In [1]: import numpy as np

In [2]: np.set_printoptions(precision=3, suppress=True, linewidth=160, sign=" ")

In [3]: M = np.load("sample19.npy")

In [4]: print(M)
[[ 0 -2 -3]
 [ 0  0  1]
 [ 0  0  0]]

In [5]: vec = np.array([0, 2, 0])

In [6]: print(np.sign((M @ vec).round(6)))
[-1  0  0]

In [7]: print(M @ vec)
[-4  0  0]

In [8]: print(np.linalg.norm(M @ vec) <= np.linalg.norm(M, 2) * np.linalg.norm(vec) + 1e-9)
True

In [9]: print(M @ (2 * vec))
[-8  0  0]

In [10]: print((M * vec).sum(axis=1))
[-4  0  0]

In [11]: print([round(float(x), 3) for x in np.linalg.svd(M, compute_uv=False)[:3]])
[3.702, 0.54, 0.0]

In [12]: print(np.sort(np.linalg.eigvals(M)))
[ 0.  0.  0.]

In [13]: print(M @ M)
[[ 0  0 -2]
 [ 0  0  0]
 [ 0  0  0]]

In [14]: data = np.load("data.npy")

In [15]: print(data)
[[ 3.  2.  2.  2.  2.]
 [ 2.  3.  2.  2.  2.]
 [ 2.  2.  3.  2.  2.]
 [ 2.  2.  2.  3.  2.]
 [ 2.  2.  2.  2.  3.]]

In [16]: low = np.linalg.cholesky(data)

In [17]: print(low)
[[ 1.732  0.     0.     0.     0.   ]
 [ 1.155  1.291  0.     0.     0.   ]
 [ 1.155  0.516  1.183  0.     0.   ]
 [ 1.155  0.516  0.338  1.134  0.   ]
 [ 1.155  0.516  0.338  0.252  1.106]]

In [18]: proj = np.triu(np.array([[-4, 1, 5, 2, -1],
    ...:     [-5, -2, 3, -1, 1],
    ...:     [-2, -3, -5, 5, 4],
    ...:     [-3, -3, -1, -5, -1],
    ...:     [3, 0, 5, -3, 3]]), 1) + np.eye(5)

In [19]: other = proj @ low @ np.linalg.inv(proj)

In [20]: print(round(float(np.linalg.det(other)), 3))
3.317

In [21]: print(np.linalg.matrix_rank(other))
5

In [22]: print(data @ np.ones(5))
[ 11.  11.  11.  11.  11.]

In [23]: print((data @ data)[0])
[ 25.  24.  24.  24.  24.]

In [24]: F, _ = np.linalg.qr(np.array([[0.0, 0.5, 0.2, -0.4, -1.1],
    ...:     [-1.0, 1.0, -0.4, 1.2, -0.2],
    ...:     [-0.2, 3.0, -0.2, -0.1, 0.1],
    ...:     [-0.2, -1.1, 1.4, 0.6, -1.9],
    ...:     [-0.8, -0.4, -0.1, -0.3, 0.5]]))

In [25]: print(F)
[[ 0.    -0.151 -0.231  0.389  0.879]
 [ 0.762 -0.116  0.139 -0.562  0.265]
 [ 0.152 -0.869 -0.32   0.163 -0.306]
 [ 0.152  0.369 -0.899 -0.143 -0.11 ]
 [ 0.61   0.27   0.131  0.697 -0.228]]

In [26]: t3 = np.stack([F, -2 * F, F[::-1]])

In [27]: print((t3 @ F.T).shape)
(3, 5, 5)

In [28]: print(np.linalg.norm(t3, axis=(1, 2)))
[ 2.236  4.472  2.236]

In [29]: print(np.einsum("bij,cij->bc", t3, t3))
[[  5. -10.   1.]
 [-10.  20.  -2.]
 [  1.  -2.   5.]]

In [30]: print(t3.shape)
(3, 5, 5)

In [31]: print(np.linalg.det(t3))
[  1. -32.   1.]

In [32]: rng = np.random.default_rng(494676)

In [33]: labels = rng.permutation(5)

In [34]: print(labels)
[ 4  3  2  1  0]

In [35]: other = F[labels][:, labels]

In [36]: print(np.round(np.trace(other), 3))
-0.807

In [37]: print(round(float(np.linalg.det(other)), 3), round(np.linalg.det(F[labels]), 3))
1.0 1.0

In [38]: J = np.load("case15.npy")

In [39]: print(J)
[[ 5.  1.  0.  0.  0.  0.  0.]
 [ 0.  5.  1.  0.  0.  0.  0.]
 [ 0.  0.  5.  1.  0.  0.  0.]
 [ 0.  0.  0.  5.  1.  0.  0.]
 [ 0.  0.  0.  0.  5.  1.  0.]
 [ 0.  0.  0.  0.  0.  5.  1.]
 [ 0.  0.  0.  0.  0.  0.  5.]]

In [40]: Q, vecs = np.linalg.qr(J[:, :1])[0], np.linalg.qr(J[:, 1:])[0]

In [41]: sigma = np.linalg.svd(Q.T @ vecs, compute_uv=False)

In [42]: print(np.degrees(np.arccos(sigma.clip(0, 1))))
[ 78.463]

In [43]: print((sigma > 0.9).sum())
0

In [44]: u = np.array([2, 2, 1, 2, 1, 2, 0])

In [45]: other = J + np.outer(u, np.eye(7)[0])

In [46]: print(round(float(np.linalg.det(other) / np.linalg.det(J)), 3), np.round(1 + np.linalg.solve(J, u)[0], 3))
1.325 1.325

In [47]: print(np.linalg.matrix_rank(other - J))
1

In [48]: other = J / np.sqrt((J ** 2).mean(axis=1, keepdims=True))

In [49]: print(np.linalg.norm(other, axis=1))
[ 2.646  2.646  2.646  2.646  2.646  2.646  2.646]

In [50]: print(other[1])
[ 0.     2.594  0.519  0.     0.     0.     0.   ]

In [51]: print(np.linalg.matrix_rank(other) == np.linalg.matrix_rank(J))
True

In [52]: other = np.linalg.inv(J)

In [53]: print(round(np.linalg.det(J) * np.linalg.det(other), 3))
1.0

In [54]: print((np.abs(other) > 1e-9).astype(int))
[[ 1  1  1  1  1  1  1]
 [ 0  1  1  1  1  1  1]
 [ 0  0  1  1  1  1  1]
 [ 0  0  0  1  1  1  1]
 [ 0  0  0  0  1  1  1]
 [ 0  0  0  0  0  1  1]
 [ 0  0  0  0  0  0  1]]

In [55]: print(np.round(J @ other, 3) + 0)
[[ 1.  0.  0.  0.  0.  0.  0.]
 [ 0.  1.  0.  0.  0.  0.  0.]
 [ 0.  0.  1.  0.  0.  0.  0.]
 [ 0.  0.  0.  1.  0.  0.  0.]
 [ 0.  0.  0.  0.  1.  0.  0.]
 [ 0.  0.  0.  0.  0.  1.  0.]
 [ 0.  0.  0.  0.  0.  0.  1.]]

In [56]: print(np.allclose(other, J.T))
False

In [57]: print(np.linalg.det(J) * other)
[[15625. -3125.   625.  -125.    25.    -5.     1.]
 [    0. 15625. -3125.   625.  -125.    25.    -5.]
 [    0.     0. 15625. -3125.   625.  -125.    25.]
 [    0.     0.     0. 15625. -3125.   625.  -125.]
 [    0.     0.     0.     0. 15625. -3125.   625.]
 [    0.     0.     0.     0.     0. 15625. -3125.]
 [    0.     0.     0.     0.     0.     0. 15625.]]

In [58]: m1 = np.loadtxt("block0.csv", delimiter=",")

In [59]: print(m1)
[[  1.  -4.  16. -64.]
 [  1.  -3.   9. -27.]
 [  1.  -2.   4.  -8.]
 [  1.  -1.   1.  -1.]
 [  1.   0.   0.   0.]
 [  1.   1.   1.   1.]
 [  1.   2.   4.   8.]]

In [60]: print(np.argsort(-np.linalg.norm(m1, axis=0).round(6), kind="stable")[:3])
[ 3  2  1]

In [61]: print(round(np.log10(np.linalg.cond(m1))))
2

In [62]: U, sigma, vt = np.linalg.svd(m1)

In [63]: print(sigma)
[ 72.879   6.897   2.67    1.405]

In [64]: other = U[:, :1] @ np.diag(sigma[:1]) @ vt[:1]

In [65]: print(round(float(np.linalg.norm(m1 - other) / np.linalg.norm(m1)), 3))
0.103

In [66]: print(round(np.linalg.norm(m1 - other, 2), 3), round(float(sigma[1]), 3))
6.897 6.897

In [67]: t3 = np.stack([m1, -3 * m1, m1[::-1]])

In [68]: print(np.linalg.matrix_rank(t3.reshape(3, -1)))
2

In [69]: print(np.linalg.matrix_rank(t3))
[ 4  4  4]

In [70]: print(np.einsum("bij,cij->bc", t3, t3))
[[  5368. -16104.   -944.]
 [-16104.  48312.   2832.]
 [  -944.   2832.   5368.]]

In [71]: A = np.loadtxt("test16.csv", delimiter=",")

In [72]: print(A)
[[  8.   0.  16.   0.   1.   0.]
 [  6.   0.  11.   0.   0.   0.]
 [  8.   0.  16.   0.   0.   0.]
 [  4.   2.   8.   0.   6.   0.]
 [  8.   0.  14.   0.   0.   0.]
 [ 10.   0.  13.   0.   0.   0.]
 [  0.   0.   7.   0.   0.   3.]
 [  4.   0.  18.   0.   0.   0.]
 [  0.   0.  11.   0.   0.   7.]
 [  2.   0.  14.   0.   0.   0.]
 [  4.   0.  14.   0.   0.   1.]
 [  0.   0.  14.   0.   0.   7.]
 [  6.   0.  13.   0.   0.   0.]
 [  2.   0.  13.   0.   0.   1.]
 [  2.   0.  12.   0.   5.   0.]
 [  2.   0.   5.   0.   0.   1.]
 [ 12.   0.  13.   1.   0.   0.]
 [  4.   0.  15.   0.   0.   0.]
 [  2.   0.   8.   0.   0.   1.]
 [  8.   0.  14.   0.   0.   0.]]

In [73]: print(A[16] @ A[15])
89.0

In [74]: print(round(np.linalg.norm(A, 1), 3), round(np.linalg.norm(A, np.inf), 3))
249.0 26.0

In [75]: print(round(np.linalg.norm(A, "nuc"), 3))
93.198

In [76]: D = np.linalg.norm(A[:, None] - A[None], axis=-1)

In [77]: print(D[10].round(6).argsort(kind="stable")[:4])
[ 10  17   9  13]

In [78]: print(D[:5, :5])
[[  0.      5.477   1.     10.44    2.236]
 [  5.477   0.      5.385   7.28    3.606]
 [  1.      5.385   0.     10.954   2.   ]
 [ 10.44    7.28   10.954   0.      9.592]
 [  2.236   3.606   2.      9.592   0.   ]]

In [79]: print((D + 1e9 * np.eye(20)).round(6).argmin(axis=1))
[  2  12   0  14  19   4  18  17  11  13  17   8   1   9   3  18   5  10   6   4]

In [80]: Xc = A - A.mean(axis=1)
---------------------------------------------------------------------------
ValueError                                Traceback (most recent call last)
Cell In[80], line 1
----> 1 Xc = A - A.mean(axis=1)

ValueError: operands could not be broadcast together with shapes (20,6) (20,) 

In [81]: Xc = A - A.mean(axis=0)

In [82]: U, sigma, vt = np.linalg.svd(Xc, full_matrices=False)

In [83]: print(sigma)
[ 18.396  12.167   7.929   5.903   1.218   0.78 ]

In [84]: print(np.searchsorted(np.cumsum(sigma ** 2) / (sigma ** 2).sum(), 0.9) + 1)
3
